$ python3 -q
>>> import numpy as np
>>> np.set_printoptions(precision=2, suppress=True, linewidth=160, legacy="1.25")
>>> u = np.array([3, -4, -9, 4])
>>> arr = 4 * np.eye(4) + np.outer(u, u)
>>> arr
array([[ 13., -12., -27.,  12.],
       [-12.,  20.,  36., -16.],
       [-27.,  36.,  85., -36.],
       [ 12., -16., -36.,  20.]])
>>> x0 = np.ones(4)
>>> for _ in range(3):
...     x0 = arr @ x0
...     x0 /= np.linalg.norm(x0)
...     print(round(x0 @ arr @ x0, 2))
... 
124.48
126.0
126.0
>>> x0
array([-0.27,  0.36,  0.81, -0.36])
>>> L = np.linalg.cholesky(arr)
>>> np.diag(L) ** 2
array([13.  ,  8.92, 15.17,  4.58])
>>> round(np.prod(np.diag(L)) ** 2, 2), np.round(np.linalg.det(arr), 2)
(8064.0, 8064.0)
>>> E = np.array([[0.5, 0.0, 0.0, 0.0, 0.5, 0.0],
...     [0.0, 1.0, 0.0, 0.0, 0.0, 0.0],
...     [0.0, 0.25, 0.5, 0.0, 0.0, 0.25],
...     [0.0, 0.0, 0.0, 0.5, 0.5, 0.0],
...     [0.0, 0.0, 0.0, 0.0, 0.67, 0.33],
...     [0.5, 0.0, 0.0, 0.0, 0.0, 0.5]])
>>> E
array([[0.5 , 0.  , 0.  , 0.  , 0.5 , 0.  ],
       [0.  , 1.  , 0.  , 0.  , 0.  , 0.  ],
       [0.  , 0.25, 0.5 , 0.  , 0.  , 0.25],
       [0.  , 0.  , 0.  , 0.5 , 0.5 , 0.  ],
       [0.  , 0.  , 0.  , 0.  , 0.67, 0.33],
       [0.5 , 0.  , 0.  , 0.  , 0.  , 0.5 ]])
>>> Y = E / np.linalg.norm(E, axis=1, keepdims=True)
>>> cov = Y @ Y.T
>>> np.degrees(np.arccos(np.clip(cov[1, 0], -1, 1)))
90.0
>>> np.argwhere(np.triu(np.abs(cov) > 0.95, 1))
array([], shape=(0, 2), dtype=int64)
>>> cov[1]
array([0.  , 1.  , 0.41, 0.  , 0.  , 0.  ])
